>>> import numpy as np
>>> np.set_printoptions(precision=2, suppress=True, linewidth=120)
>>> def rd(a):
...     return np.round(a, 2) + 0
... 
>>> W0 = np.load("case10.npy")
>>> W0
array([[ 0,  0,  0],
       [ 6, -6, -3],
       [ 2, -2, -1],
       [ 0,  0,  0],
       [ 4, -4, -2],
       [-4,  4,  2],
       [-6,  6,  3],
       [ 0,  0,  0],
       [ 4, -4, -2],
       [-2,  2,  1],
       [ 4, -4, -2]])
>>> cen = W0 - W0.mean(axis=0)
>>> left, sig, Vh = np.linalg.svd(cen, full_matrices=False)
>>> np.abs(Vh[0]).argmax()
np.int64(1)
>>> rd((sig ** 2).sum() ** 2 / (sig ** 4).sum())
np.float64(1.0)
>>> rd(sig ** 2 / (sig ** 2).sum())
array([1., 0., 0.])
>>> M = np.load("mat.npy")
>>> M
array([[2, 0, 0, 0, 0, 0, 0, 0],
       [0, 2, 0, 0, 0, 0, 0, 0],
       [0, 0, 0, 0, 0, 0, 0, 0],
       [0, 0, 0, 2, 0, 0, 0, 0],
       [0, 0, 0, 0, 0, 0, 0, 0],
       [0, 0, 0, 0, 0, 0, 0, 0],
       [0, 0, 0, 0, 0, 0, 0, 0],
       [0, 0, 0, 0, 0, 0, 0, 2]])
>>> w, evecs = np.linalg.eigh(M)
>>> x0 = np.array([-6, -2, -4, -1, -4, -7, 0, 6])
>>> rd(x0 @ M @ x0 / (x0 @ x0)), w[0], w[-1]
(np.float64(0.97), np.float64(0.0), np.float64(2.0))
>>> evecs * np.maximum(w, 0) @ evecs.T
array([[2., 0., 0., 0., 0., 0., 0., 0.],
       [0., 2., 0., 0., 0., 0., 0., 0.],
       [0., 0., 0., 0., 0., 0., 0., 0.],
       [0., 0., 0., 2., 0., 0., 0., 0.],
       [0., 0., 0., 0., 0., 0., 0., 0.],
       [0., 0., 0., 0., 0., 0., 0., 0.],
       [0., 0., 0., 0., 0., 0., 0., 0.],
       [0., 0., 0., 0., 0., 0., 0., 2.]])
>>> np.abs(M).sum(axis=1).max(), np.abs(w).max()
(np.int64(2), np.float64(2.0))
>>> [round(float(x), 2) for x in np.linalg.svd(M, compute_uv=False)[:3]]
[2.0, 2.0, 2.0]
>>> np.argsort(-np.linalg.norm(M, axis=0).round(6), kind="stable")[:3]
array([0, 1, 3])
>>> rd(np.linalg.norm(M, 2) / np.linalg.norm(M))
np.float64(0.5)
>>> np.linalg.cond(M) > 100
np.True_
>>> F = np.load("dump.npy")
>>> print(F)
[[ -0.7  -5.    0.7]
 [ -0.8  -1.    0.3]
 [ -0.9  -7.   -1.9]
 [ -0.4 -16.   -0.3]
 [  2.5   5.   -1.5]]
>>> # column 1 is much longer than the rest
>>> print(rd(np.linalg.svd(F, compute_uv=False)))
[18.94  3.06  1.71]
>>> print(np.unravel_index(np.abs(F).argmax(), F.shape))
(np.int64(3), np.int64(1))
>>> F.sum(axis=1)
array([ -5. ,  -1.5,  -9.8, -16.7,   6. ])
>>> rd(F - F[0])
array([[  0. ,   0. ,   0. ],
       [ -0.1,   4. ,  -0.4],
       [ -0.2,  -2. ,  -2.6],
       [  0.3, -11. ,  -1. ],
       [  3.2,  10. ,  -2.2]])
>>> print(np.count_nonzero(F))
15
>>> rd(np.linalg.norm(F))
np.float64(19.26)
>>> rd(F.sum(axis=0))
array([ -0.3, -24. ,  -2.7])
>>> B = np.c_[F[:, :1] @ np.array([[-3]]), np.array([2, -1, -2, 4, -1])]
>>> rd(B)
array([[ 2.1,  2. ],
       [ 2.4, -1. ],
       [ 2.7, -2. ],
       [ 1.2,  4. ],
       [-7.5, -1. ]])
>>> print(rd(np.linalg.lstsq(F, B[:, 0])[0]))
[-3.  0.  0.]
>>> np.linalg.matrix_rank(B)
np.int64(2)
>>> np.linalg.matrix_rank(np.c_[F, B])
np.int64(4)
